>>> import numpy as np
>>> from numpy import linalg as LA
>>> np.set_printoptions(precision=1, suppress=True, linewidth=140, floatmode="fixed")
>>> data = np.load("w.npy")
>>> print(data)
[[-1.7 -3.0 -1.0 -2.0 -3.0 -2.0 -2.0  0.0]
 [ 2.0 -0.7  1.0 -2.0  3.0 -1.0  1.0  2.0]
 [ 0.0  2.0  3.3 -2.0  1.0  3.0  1.0  0.0]
 [-2.0  2.0 -3.0  3.3  1.0 -2.0  3.0  1.0]
 [-3.0  2.0  2.0 -3.0  2.3  3.0 -1.0  1.0]
 [ 0.0  1.0  0.0  3.0  3.0  3.3  2.0 -1.0]
 [-3.0  3.0 -3.0  3.0 -3.0 -3.0  3.3  2.0]
 [-2.0 -3.0 -1.0 -2.0 -3.0 -2.0 -2.0  0.3]]
>>> print(round(float(np.abs(LA.eigvals(data)).max()), 1))
6.7
>>> print(np.allclose(data @ data.T, data.T @ data))
False
>>> data.inv()
Traceback (most recent call last):
  File "<python-input-7>", line 1, in <module>
    data.inv()
    ^^^^^^^^
AttributeError: 'numpy.ndarray' object has no attribute 'inv'
>>> assert data == data.T
Traceback (most recent call last):
  File "<python-input-8>", line 1, in <module>
    assert data == data.T
           ^^^^^^^^^^^^^^
ValueError: The truth value of an array with more than one element is ambiguous. Use a.any() or a.all()
>>> print(round(float(np.trace(data)), 1))
13.4
>>> print((data - data.T) / 2)
[[ 0.0 -2.5 -0.5  0.0  0.0 -1.0  0.5  1.0]
 [ 2.5  0.0 -0.5 -2.0  0.5 -1.0 -1.0  2.5]
 [ 0.5  0.5  0.0  0.5 -0.5  1.5  2.0  0.5]
 [ 0.0  2.0 -0.5  0.0  2.0 -2.5  0.0  1.5]
 [ 0.0 -0.5  0.5 -2.0  0.0  0.0  1.0  2.0]
 [ 1.0  1.0 -1.5  2.5  0.0  0.0  2.5  0.5]
 [-0.5  1.0 -2.0  0.0 -1.0 -2.5  0.0  2.0]
 [-1.0 -2.5 -0.5 -1.5 -2.0 -0.5 -2.0  0.0]]
>>> print(np.sort(np.abs(LA.eigvals(data))))
[0.3 0.6 3.1 3.2 3.2 5.4 5.4 6.7]
